>>> import numpy as np
>>> from numpy import linalg as LA
>>> np.set_printoptions(precision=2, suppress=True, linewidth=120)
>>> M = np.loadtxt("layer9.csv", delimiter=",")
>>> M
array([[ 0.26,  0.74, -0.57,  0.25],
       [ 0.74,  0.26,  0.57, -0.25],
       [-0.57,  0.57,  0.55,  0.19],
       [ 0.25, -0.25,  0.19,  0.92]])
>>> np.round(LA.det(M), 2)
np.float64(-1.0)
>>> np.trace(M)
np.float64(2.0)
>>> np.sort(np.abs(LA.eigvals(M)))
array([1., 1., 1., 1.])
>>> assert M == M.T
Traceback (most recent call last):
  File "<python-input-8>", line 1, in <module>
    assert M == M.T
           ^^^^^^^^
ValueError: The truth value of an array with more than one element is ambiguous. Use a.any() or a.all()
>>> np.round(LA.matrix_power(M, 2), 2) + 0
array([[1., 0., 0., 0.],
       [0., 1., 0., 0.],
       [0., 0., 1., 0.],
       [0., 0., 0., 1.]])
>>> np.allclose(M @ M.T, M.T @ M)
True
>>> q, r_ = LA.qr(M)
>>> q @ r_
array([[ 0.26,  0.74, -0.57,  0.25],
       [ 0.74,  0.26,  0.57, -0.25],
       [-0.57,  0.57,  0.55,  0.19],
       [ 0.25, -0.25,  0.19,  0.92]])
>>> np.allclose(r_.T @ r_, M.T @ M)
True
>>> r_.round(2) + 0
array([[-1.,  0.,  0.,  0.],
       [ 0.,  1.,  0.,  0.],
       [ 0.,  0., -1.,  0.],
       [ 0.,  0.,  0.,  1.]])
>>> print(q.shape, r_.shape)
(4, 4) (4, 4)
>>> np.round(q.T @ q, 2) + 0
array([[1., 0., 0., 0.],
       [0., 1., 0., 0.],
       [0., 0., 1., 0.],
       [0., 0., 0., 1.]])
>>> rng = np.random.default_rng(729164)
>>> data = np.eye(2, dtype=int)[rng.permutation(2)] * np.array([-2, -3])
>>> data
array([[ 0, -3],
       [-2,  0]])
>>> evals, evecs = LA.eig(data)
>>> np.sort(LA.eigvals(data @ data))
array([6., 6.])
>>> evals
array([ 2.45, -2.45])
>>> np.prod(evals)
np.float64(-6.0)
>>> Z = np.sign(np.array([[1, 3, 0, 0], [2, 0, 2, 0], [2, 1, 0, 0], [3, 2, 0, 3]]))
>>> other = (np.tril(Z, -1) + np.eye(4)) @ (np.triu(Z, 1) + np.eye(4))
>>> evals = np.array([4, 3, 4, 3])
>>> W0 = np.rint(other * evals @ LA.inv(other)) + 0
>>> W0
array([[ 5., -2.,  1.,  0.],
       [ 2.,  0.,  2.,  0.],
       [ 2., -4.,  6.,  0.],
       [ 2., -3.,  2.,  3.]])
>>> Uu, sv, Vt = LA.svd(W0, full_matrices=False)
>>> np.abs(Uu[:, 0]).round(6).argmax()
np.int64(2)
>>> np.round(Uu.T @ Uu, 2) + 0
array([[1., 0., 0., 0.],
       [0., 1., 0., 0.],
       [0., 0., 1., 0.],
       [0., 0., 0., 1.]])
>>> (sv > 1e-8).sum()
np.int64(4)
>>> print(np.allclose(Uu * sv @ Vt, W0))
True
>>> A = np.loadtxt("data.csv", delimiter=",")
>>> A
array([[0., 0., 0.],
       [0., 0., 2.],
       [2., 0., 0.]])
>>> hat = np.triu(np.array([[2, -4, 5], [2, 3, -1], [2, -4, -4]]), 1) + np.eye(3)
>>> other = hat @ A @ LA.inv(hat)
>>> hat @ A - A @ hat
array([[ 10.,   0.,  -8.],
       [ -2.,   0.,   0.],
       [  0.,   8., -10.]])
>>> np.trace(other), np.trace(A)
(np.float64(0.0), np.float64(0.0))
>>> other
array([[ 10.,  40., -18.],
       [ -2.,  -8.,   4.],
       [  2.,   8.,  -2.]])
>>> print(LA.matrix_rank(other))
2
>>> print(np.round(LA.det(other.T), 2))
0.0
>>> round(LA.eigvals(other).sum().real, 2)
np.float64(0.0)
>>> np.round(np.poly(other), 2) + 0
array([1., 0., 0., 0.])
